In [1]: import numpy as np

In [2]: np.set_printoptions(precision=2, suppress=True, linewidth=140)

In [3]: feats = np.load("layer13.npy")

In [4]: print(feats)
[[ -0.1  -1.2   0.    1.3  -1.4  -0.8]
 [ -0.5  -2.7  -1.4   0.   -0.4   1.3]
 [  1.1   0.7  -0.1   0.5  -0.7   0.9]
 [  0.5  -1.4   0.   -1.4  -1.4   1.3]
 [ -0.3  -0.7  -0.5  -0.4   0.8  -0.4]
 [  0.    1.9   0.5   1.1  -0.4  -0.6]
 [ -0.2   0.5   0.3  -1.   -0.7  -1. ]
 [ -0.2  -1.1   0.2   0.7   0.6  -0.6]
 [  1.4   0.5   0.4   0.4  -1.7  -0.8]
 [ -1.   -0.6  -0.9  -1.5  -1.3   2.6]
 [  1.6   1.4   0.7   1.1  -0.4  -1. ]
 [  1.7  -1.4  -0.9  -0.3   0.6  -0.9]
 [ -2.1  -1.2  -1.8  -0.3  -1.2  -0.7]
 [  5.   12.    5.   -1.  -14.   -4. ]
 [ -1.3  -0.9   0.1  -0.7  -0.8  -2.1]
 [  0.9  -1.1   0.   -0.1  -1.5  -1.2]
 [  0.2   0.2   0.9   0.4   0.6  -1.5]
 [ -0.1   0.3   0.3   0.2   0.3   1.7]
 [ -1.3   0.6  -1.3   0.2  -1.2   1.8]]

In [5]: Q, vecs = np.linalg.qr(feats[:, :1])[0], np.linalg.qr(feats[:, 1:])[0]

In [6]: sig = np.linalg.svd(Q.T @ vecs, compute_uv=False)

In [7]: print(np.degrees(np.arccos(sig.clip(0, 1))))
[33.89]

In [8]: print(np.round(np.linalg.norm(Q @ Q.T - vecs @ vecs.T, 2), 2))
1.0

In [9]: print((sig > 0.9).sum())
0

In [10]: cen = feats - feats.mean(axis=0)

In [11]: vecs = np.linalg.svd(cen)[2][:1]

In [12]: other = cen - cen @ vecs.T @ vecs

In [13]: print(np.linalg.norm(other, axis=1).round(6).argmax())
9

In [14]: cov = np.cov(feats, rowvar=False)

In [15]: print(cov.shape)
(6, 6)

In [16]: print(np.argwhere(np.triu(np.abs(np.corrcoef(feats.T)) > 0.8, 1)))
[[0 2]
 [1 2]
 [1 4]]

In [17]: print(np.linalg.eigvalsh(cov)[::-1])
[22.29  2.03  1.21  0.81  0.43  0.19]

In [18]: other = np.c_[feats[:, :2] @ np.array([[2, 0], [2, 1]]), np.array([-3, 5, -7, -7, -9, -4, 7, 1, -1, -2, -5, 8, -5, -9, -5, 6, -7, 6, -3])]

In [19]: print(other)
[[-2.6 -1.2 -3. ]
 [-6.4 -2.7  5. ]
 [ 3.6  0.7 -7. ]
 [-1.8 -1.4 -7. ]
 [-2.  -0.7 -9. ]
 [ 3.8  1.9 -4. ]
 [ 0.6  0.5  7. ]
 [-2.6 -1.1  1. ]
 [ 3.8  0.5 -1. ]
 [-3.2 -0.6 -2. ]
 [ 6.   1.4 -5. ]
 [ 0.6 -1.4  8. ]
 [-6.6 -1.2 -5. ]
 [34.  12.  -9. ]
 [-4.4 -0.9 -5. ]
 [-0.4 -1.1  6. ]
 [ 0.8  0.2 -7. ]
 [ 0.4  0.3  6. ]
 [-1.4  0.6 -3. ]]

In [20]: print(np.linalg.norm(np.linalg.qr(feats)[0].T @ other, axis=0) ** 2 / ((other ** 2).sum(axis=0) + 1e-12))
[1.   1.   0.24]

In [21]: print(np.linalg.matrix_rank(np.c_[feats, other]))
7

In [22]: print(np.round(np.linalg.lstsq(feats, other[:, 0])[0], 2) + 0)
[2. 2. 0. 0. 0. 0.]
